$ ipython --no-banner

In [1]: import numpy as np

In [2]: from numpy import linalg as LA

In [3]: np.set_printoptions(suppress=True, linewidth=140)

In [4]: X = np.load("w.npy")

In [5]: X
Out[5]: 
array([[ 1.8, -0.2,  0.4,  0.6,  1.1,  0.2],
       [ 0.4,  1.3,  0.5,  0. ,  0.6,  1.7],
       [ 0.4,  0.8,  1.2,  1.4,  0.2, -1.2],
       [ 0.5,  0.5, -0.2, -1.5,  1. ,  0.1],
       [-0.4,  1. ,  1.5, -1.3, -0.4, -0.3]])

In [6]: M2 = np.array([[1, -1, 2],
   ...:     [0, 0, 2],
   ...:     [1, -1, 1],
   ...:     [0, 1, 2],
   ...:     [-1, -2, 1],
   ...:     [-2, -2, -1]])

In [7]: np.round(np.einsum("ij->j", X), 3)
Out[7]: array([ 2.7,  3.4,  3.4, -0.8,  2.5,  0.5])

In [8]: print(np.round(M2.T @ X.T, 3) + 0)
[[ 0.7 -3.1  3.8 -0.9  2.1]
 [-4.2 -5.5  1.8 -4.  -1. ]
 [ 5.7  2.8  7.8 -0.3  0. ]]

In [9]: print(np.vstack([X, M2.T]).shape)
(8, 6)

In [10]: np.round(np.diff(X, axis=0), 3)
Out[10]: 
array([[-1.4,  1.5,  0.1, -0.6, -0.5,  1.5],
       [ 0. , -0.5,  0.7,  1.4, -0.4, -2.9],
       [ 0.1, -0.3, -1.4, -2.9,  0.8,  1.3],
       [-0.9,  0.5,  1.7,  0.2, -1.4, -0.4]])

In [11]: np.abs(X).max()
Out[11]: np.float64(1.8)

In [12]: np.round(X.sum(axis=1), 3)
Out[12]: array([3.9, 4.5, 2.8, 0.4, 0.1])

In [13]: W0 = np.load("test2.npy")

In [14]: W0
Out[14]: 
array([[-0.5,  0. ,  0.6, -0.3, -2.3,  1. ,  0.2],
       [ 2.1,  0.4,  0.1, -1. , -0.5, -2.3,  0.5]])

In [15]: np.round(LA.svd(W0, compute_uv=False), 3)
Out[15]: array([3.461, 2.533])

In [16]: np.round(W0 - W0[0], 3)
Out[16]: 
array([[ 0. ,  0. ,  0. ,  0. ,  0. ,  0. ,  0. ],
       [ 2.6,  0.4, -0.5, -0.7,  1.8, -3.3,  0.3]])

In [17]: print(np.round(np.diff(W0, axis=0), 3))
[[ 2.6  0.4 -0.5 -0.7  1.8 -3.3  0.3]]

In [18]: W0.shape
Out[18]: (2, 7)

In [19]: np.round(W0.mean(axis=0), 3)
Out[19]: array([ 0.8 ,  0.2 ,  0.35, -0.65, -1.4 , -0.65,  0.35])

In [20]: np.round(LA.norm(W0), 3)
Out[20]: np.float64(4.29)

In [21]: np.round(LA.norm(X, "nuc"), 3)
Out[21]: np.float64(10.538)

In [22]: np.round(LA.norm(X, 1), 3), round(LA.norm(X, np.inf), 3)
Out[22]: (np.float64(4.8), np.float64(5.2))

In [23]: LA.norm(X, axis=1).argmax()
Out[23]: np.int64(2)

In [24]: round(LA.norm(X[0], 1), 3), np.round(LA.norm(X[0], np.inf), 3)
Out[24]: (np.float64(4.3), np.float64(1.8))

In [25]: M2 = W0 / LA.norm(W0, axis=1, keepdims=True)

In [26]: C2 = M2 @ M2.T

In [27]: np.argwhere(np.triu(np.abs(C2) > 0.95, 1))
Out[27]: array([], shape=(0, 2), dtype=int64)

In [28]: np.round(LA.norm(M2, axis=1), 3)
Out[28]: array([1., 1.])

In [29]: M = np.array([[-3, 3, 1], [-2, 1, -1], [2, 3, 2]])

In [30]: print(M)
[[-3  3  1]
 [-2  1 -1]
 [ 2  3  2]]

In [31]: Q, R = LA.qr(M)

In [32]: np.allclose(R.T @ R, M.T @ M)
Out[32]: True

In [33]: print(R.round(3))
[[ 4.123 -1.213  0.728]
 [ 0.     4.187  2.122]
 [ 0.     0.    -0.985]]

In [34]: [int(LA.matrix_rank(LA.matrix_power(R, p))) for p in range(1, 4)]
Out[34]: [3, 3, 3]

In [35]: np.round(np.sort(LA.eigvals(R)), 3)
Out[35]: array([-0.985,  4.123,  4.187])

In [36]: np.round(R @ R, 3)
Out[36]: 
array([[ 17.   , -10.077,  -0.289],
       [  0.   ,  17.529,   6.793],
       [  0.   ,   0.   ,   0.97 ]])

In [37]: print(np.round(np.prod(np.diag(R)), 3), round(LA.det(R), 3))
-17.0 -17.0
